$ python3 -q
>>> import numpy as np
>>> import numpy.linalg as la
>>> np.set_printoptions(precision=1, suppress=True, linewidth=100)
>>> F = np.load("x.npy")
>>> F
array([[ 1,  1,  3,  2, -2,  2, -1,  2,  0,  1],
       [ 1,  1,  1,  3,  2, -2,  2, -1,  2,  0],
       [ 0,  1,  1,  1,  3,  2, -2,  2, -1,  2],
       [ 2,  0,  1,  1,  1,  3,  2, -2,  2, -1],
       [-1,  2,  0,  1,  1,  1,  3,  2, -2,  2],
       [ 2, -1,  2,  0,  1,  1,  1,  3,  2, -2],
       [-2,  2, -1,  2,  0,  1,  1,  1,  3,  2],
       [ 2, -2,  2, -1,  2,  0,  1,  1,  1,  3],
       [ 3,  2, -2,  2, -1,  2,  0,  1,  1,  1],
       [ 1,  3,  2, -2,  2, -1,  2,  0,  1,  1]])
>>> def softmax(z):
...     e = np.exp(z - z.max(axis=-1, keepdims=True))
...     return e / e.sum(axis=-1, keepdims=True)
... 
>>> np.round(softmax(F[5] + 3), 1) + 0
array([0.1, 0. , 0.1, 0. , 0.1, 0.1, 0.1, 0.4, 0.1, 0. ])
>>> np.round(softmax(10 * F[5]), 1) + 0
array([0., 0., 0., 0., 0., 0., 0., 1., 0., 0.])
>>> att = F @ F.T / np.sqrt(10)
>>> np.round(softmax(att), 1) + 0
array([[1., 0., 0., 0., 0., 0., 0., 0., 0., 0.],
       [0., 1., 0., 0., 0., 0., 0., 0., 0., 0.],
       [0., 0., 1., 0., 0., 0., 0., 0., 0., 0.],
       [0., 0., 0., 1., 0., 0., 0., 0., 0., 0.],
       [0., 0., 0., 0., 1., 0., 0., 0., 0., 0.],
       [0., 0., 0., 0., 0., 1., 0., 0., 0., 0.],
       [0., 0., 0., 0., 0., 0., 1., 0., 0., 0.],
       [0., 0., 0., 0., 0., 0., 0., 1., 0., 0.],
       [0., 0., 0., 0., 0., 0., 0., 0., 1., 0.],
       [0., 0., 0., 0., 0., 0., 0., 0., 0., 1.]])
>>> np.round(softmax(att)[5] @ F, 1) + 0
array([ 2., -1.,  2.,  0.,  1.,  1.,  1.,  3.,  2., -2.])
>>> softmax(att).round(6).argmax(axis=1)
array([0, 1, 2, 3, 4, 5, 6, 7, 8, 9])
>>> O, Rm = la.qr(F)
>>> round(abs(Rm[0, 0]), 1), np.round(la.norm(F[:, 0]), 1)
(np.float64(5.4), np.float64(5.4))
>>> O, vecs = la.qr(F[:, :5])[0], la.qr(F[:, 5:])[0]
>>> sig = la.svd(O.T @ vecs, compute_uv=False)
>>> sig
array([0.7, 0.6, 0.3, 0.2, 0.1])
>>> round(la.norm(O @ O.T - vecs @ vecs.T, 2), 1)
np.float64(1.0)
>>> np.degrees(np.arccos(sig.clip(0, 1)))
array([42.8, 54.3, 71.7, 78.5, 81.9])
>>> np.fft.fft(F[0])
array([ 9. +0.j ,  2.7-2.3j, -3. -2.7j, -1.7+2.7j,  6. +2.3j, -7. -0.j ,  6. -2.3j, -1.7-2.7j,
       -3. +2.7j,  2.7+2.3j])
>>> np.sort(np.abs(np.fft.fft(F[0]))), np.sort(la.svd(F, compute_uv=False))
(array([3.2, 3.2, 3.6, 3.6, 4. , 4. , 6.4, 6.4, 7. , 9. ]), array([3.2, 3.2, 3.6, 3.6, 4. , 4. , 6.4, 6.4, 7. , 9. ]))
>>> np.allclose(F @ F.T, F.T @ F)
True
>>> (F @ F)[0]
array([19, -4, 20,  2, 17, 10, -2,  6, 11,  2])
>>> f = np.array([0, -5, -7, -8, 8, 0, 2, -3, 5, -5])
>>> B = F + np.outer(f, np.eye(10)[6])
>>> round(la.det(B) / la.det(F), 1), np.round(1 + la.solve(F, f)[6], 1)
(np.float64(2.7), np.float64(2.7))
>>> la.matrix_rank(la.inv(B) - la.inv(F), tol=1e-8)
np.int64(1)
>>> W0 = np.load("case6.npy")
>>> W0
array([[ 3.,  0.,  1.,  2.,  1.,  1.,  2.,  0.,  0.],
       [ 3.,  1.,  1.,  3.,  2.,  0.,  3.,  0.,  0.],
       [ 2.,  3.,  1.,  2.,  0.,  1.,  2.,  0.,  0.],
       [ 0.,  2.,  2.,  1.,  3.,  3.,  2.,  0.,  0.],
       [ 2.,  3.,  3.,  1.,  3.,  1.,  2.,  0.,  0.],
       [ 3.,  3.,  0.,  3.,  0.,  2.,  3.,  0.,  0.],
       [ 1.,  3.,  3.,  3.,  3.,  0.,  0.,  0.,  0.],
       [ 0.,  0.,  0.,  0.,  0.,  0.,  0., -2.,  0.],
       [ 0.,  0.,  0.,  0.,  0.,  0.,  0.,  3.,  0.]])
>>> rng = np.random.default_rng(4563)
>>> B = W0 + rng.integers(-2, 3, (9, 8)) @ rng.integers(-2, 3, (8, 9))
>>> B
array([[  2.,  10.,  -1.,   4.,  -4.,   1.,  11.,   1.,  -2.],
       [ -2.,   0.,  -6.,   0.,   3.,   4.,   0.,  -9.,  -7.],
       [  7.,  -3.,   4.,   3.,   7.,  -1.,  -3.,   2.,   7.],
       [  1.,  -2.,   2.,  -2.,   3.,   6.,  -4.,  -2.,   1.],
       [  2.,  -2.,  -1.,   4.,   0.,   1.,  -6.,   6.,  -5.],
       [ -3.,   7., -11.,  -8.,   4.,  -1.,   2.,   1.,   1.],
       [ -4.,  10.,  -4.,  -2.,  -3., -11.,  -4.,  12.,  -3.],
       [  4.,  -2.,  -1.,   0.,   9.,  -6.,  -2.,   4.,   8.],
       [ 12.,  -1.,  -3.,   3.,   6.,  -4.,  -2.,   7.,  -1.]])
>>> np.round(la.svd(B - W0, compute_uv=False), 1) + 0
array([27.1, 24.9, 19.7, 16.2, 12. ,  4.9,  4. ,  2. ,  0. ])
>>> np.abs(B - W0).sum(axis=1)
array([32., 40., 38., 20., 34., 42., 60., 38., 36.])
>>> B - W0
array([[ -1.,  10.,  -2.,   2.,  -5.,   0.,   9.,   1.,  -2.],
       [ -5.,  -1.,  -7.,  -3.,   1.,   4.,  -3.,  -9.,  -7.],
       [  5.,  -6.,   3.,   1.,   7.,  -2.,  -5.,   2.,   7.],
       [  1.,  -4.,   0.,  -3.,   0.,   3.,  -6.,  -2.,   1.],
       [  0.,  -5.,  -4.,   3.,  -3.,   0.,  -8.,   6.,  -5.],
       [ -6.,   4., -11., -11.,   4.,  -3.,  -1.,   1.,   1.],
       [ -5.,   7.,  -7.,  -5.,  -6., -11.,  -4.,  12.,  -3.],
       [  4.,  -2.,  -1.,   0.,   9.,  -6.,  -2.,   6.,   8.],
       [ 12.,  -1.,  -3.,   3.,   6.,  -4.,  -2.,   4.,  -1.]])
>>> np.round(softmax(B[0]), 1) + 0
array([0. , 0.3, 0. , 0. , 0. , 0. , 0.7, 0. , 0. ])
>>> np.round(softmax(B[0] + -3), 1) + 0
array([0. , 0.3, 0. , 0. , 0. , 0. , 0.7, 0. , 0. ])
>>> att = B @ B.T / np.sqrt(9)
>>> softmax(att)[0] @ B
array([ 2., 10., -1.,  4., -4.,  1., 11.,  1., -2.])
>>> np.round(softmax(att), 1) + 0
array([[1., 0., 0., 0., 0., 0., 0., 0., 0.],
       [0., 1., 0., 0., 0., 0., 0., 0., 0.],
       [0., 0., 1., 0., 0., 0., 0., 0., 0.],
       [0., 0., 0., 1., 0., 0., 0., 0., 0.],
       [0., 0., 0., 0., 1., 0., 0., 0., 0.],
       [0., 0., 0., 0., 0., 1., 0., 0., 0.],
       [0., 0., 0., 0., 0., 0., 1., 0., 0.],
       [0., 0., 0., 0., 0., 0., 0., 1., 0.],
       [0., 0., 0., 0., 0., 0., 0., 0., 1.]])
>>> softmax(att).round(6).argmax(axis=1)
array([0, 1, 2, 3, 4, 5, 6, 7, 8])
>>> (W0 != 0).astype(int)
array([[1, 0, 1, 1, 1, 1, 1, 0, 0],
       [1, 1, 1, 1, 1, 0, 1, 0, 0],
       [1, 1, 1, 1, 0, 1, 1, 0, 0],
       [0, 1, 1, 1, 1, 1, 1, 0, 0],
       [1, 1, 1, 1, 1, 1, 1, 0, 0],
       [1, 1, 0, 1, 0, 1, 1, 0, 0],
       [1, 1, 1, 1, 1, 0, 0, 0, 0],
       [0, 0, 0, 0, 0, 0, 0, 1, 0],
       [0, 0, 0, 0, 0, 0, 0, 1, 0]])
>>> W0 @ W0
array([[18., 19., 17., 20., 18., 13., 17.,  0.,  0.],
       [21., 25., 26., 25., 29., 15., 21.,  0.,  0.],
       [22., 19., 16., 26., 20., 11., 22.,  0.,  0.],
       [27., 34., 21., 29., 22., 14., 27.,  0.,  0.],
       [32., 32., 25., 32., 26., 13., 30.,  0.,  0.],
       [27., 24., 21., 33., 27., 16., 27.,  0.,  0.],
       [24., 27., 22., 23., 25., 16., 29.,  0.,  0.],
       [ 0.,  0.,  0.,  0.,  0.,  0.,  0.,  4.,  0.],
       [ 0.,  0.,  0.,  0.,  0.,  0.,  0., -6.,  0.]])
>>> G = W0.T @ W0
>>> la.eigvalsh(G)[::-1]
array([170. ,  26.7,  13. ,  11.3,   8.8,   2.9,   1.2,   0.2,   0. ])
>>> np.diag(G)
array([36., 41., 25., 37., 32., 16., 34., 13.,  0.])
>>> M = np.load("out6.npy")
>>> M
array([[ -2,  -3,   5,   3,   5,  -3,  -4,  -4,   2,   4],
       [  2,   0,   2,   2,   6,   2,  -1,  -3,   4,   8],
       [ -1,   0,   6,   7,  11,  -1,  -1,  -7,   5,   5],
       [ -4,  -1,   3,   8,  16,  -3,   1,  -7,   0,   0],
       [ -7,   3,   8,   6,  13,   2,  -1, -12,   0,  -2],
       [-10,  -2,   4,   1,  14,   4,   4,  -8,   1,  -6],
       [-14,  -1,   0,  -3,   9,   1,   3,  -7,   0,  -2],
       [-15,  -3,  -5,  -6,  14,   4,   0,  -3,   1,   3],
       [-17,  -1,  -9,  -2,  16,  -1,   2,  -4,   2,   8],
       [-18,  -2, -10,   0,  19,  -2,   1,   1,   2,   3],
       [-14,  -4, -14,  -1,  24,  -7,   1,   2,   1,   1],
       [-12,  -7, -19,  -5,  23,  -2,  -4,   1,   2,   0],
       [-12, -11, -16,  -3,  24,  -2,  -2,  -1,   0,   4],
       [-11,  -9, -15,  -8,  27,  -2,  -3,  -3,  -3,   7],
       [ -9, -13, -14,  -7,  31,  -6,  -2,   0,   1,   8],
       [-14, -13, -19,  -7,  35,  -9,   2,   1,  -4,  11],
       [-19,  -8, -14, -12,  40,  -4,  -3,   6,  -6,  16],
       [-24, -13, -10, -12,  44,   0,  -6,   4,  -7,  18],
       [-29, -18, -12, -16,  48,   0,  -1,  -1,  -3,  13],
       [-32, -15, -12, -15,  50,  -2,  -6,  -3,  -8,  14],
       [-29, -14,  -8, -17,  46,  -4,  -6,  -2,  -9,  14],
       [-33, -15,  -3, -21,  44,  -9,  -4,   2,  -9,   9],
       [-38, -12,   0, -22,  43,  -8,  -3,  -1,  -5,  10],
       [-39,  -7,   2, -27,  44,  -6,  -6,   1,  -4,  10],
       [-43,  -5,   1, -22,  40,  -2,  -4,   5,  -6,  10],
       [-43,  -8,   2, -17,  42,   0,  -3,   3,  -7,  13],
       [-43,  -8,  -2, -16,  37,  -2,  -8,   4,  -6,  17],
       [-45,  -5,  -5, -15,  42,  -1, -13,   2,  -8,  21],
       [-42,   0,  -6, -12,  37,   4, -12,  -3,  -9,  19],
       [-39,   0,  -3, -16,  38,   8, -10,  -1,  -6,  17],
       [-38,   1,  -8, -14,  33,   5,  -9,  -6,  -6,  13],
       [-41,   4, -11, -11,  31,   0,  -4,  -6,  -4,  14],
       [-40,   9,  -6, -14,  27,  -1,   0, -10,  -1,  13],
       [-43,  11, -10, -15,  26,  -1,  -3,  -8,  -3,  11],
       [-42,  14, -10, -20,  21,   2,  -1,  -6,  -3,   7],
       [-40,  13,  -6, -17,  23,   5,  -1,  -1,  -4,   6],
       [-43,   9,  -5, -14,  21,   5,  -5,  -3,  -1,   6]])
>>> G = M.T @ M
>>> G
array([[ 32431,   2485,   5803,  13445, -31635,    518,   4089,   1489,   4154, -10508],
       [  2485,   2882,   1293,   1592,  -5955,    824,    541,   -430,    700,  -1570],
       [  5803,   1293,   3177,   2508,  -7318,    455,    678,    104,    732,  -2292],
       [ 13445,   1592,   2508,   6398, -13618,    451,   1737,    171,   1958,  -4465],
       [-31635,  -5955,  -7318, -13618,  36646,  -1604,  -4266,  -1094,  -4482,  11547],
       [   518,    824,    455,    451,  -1604,    630,      5,   -166,    136,   -326],
       [  4089,    541,    678,   1737,  -4266,      5,    902,     43,    681,  -1658],
       [  1489,   -430,    104,    171,  -1094,   -166,     43,    840,    -38,   -257],
       [  4154,    700,    732,   1958,  -4482,    136,    681,    -38,    837,  -1567],
       [-10508,  -1570,  -2292,  -4465,  11547,   -326,  -1658,   -257,  -1567,   4329]])
>>> np.diag(G)
array([32431,  2882,  3177,  6398, 36646,   630,   902,   840,   837,  4329])
>>> np.trace(G), (M ** 2).sum()
(np.int64(89072), np.int64(89072))
>>> la.eigvalsh(G)[::-1]
array([78640.5,  5441.9,  1744.4,  1255.2,   875.9,   335.5,   289.4,   189.3,   167.7,   132.3])
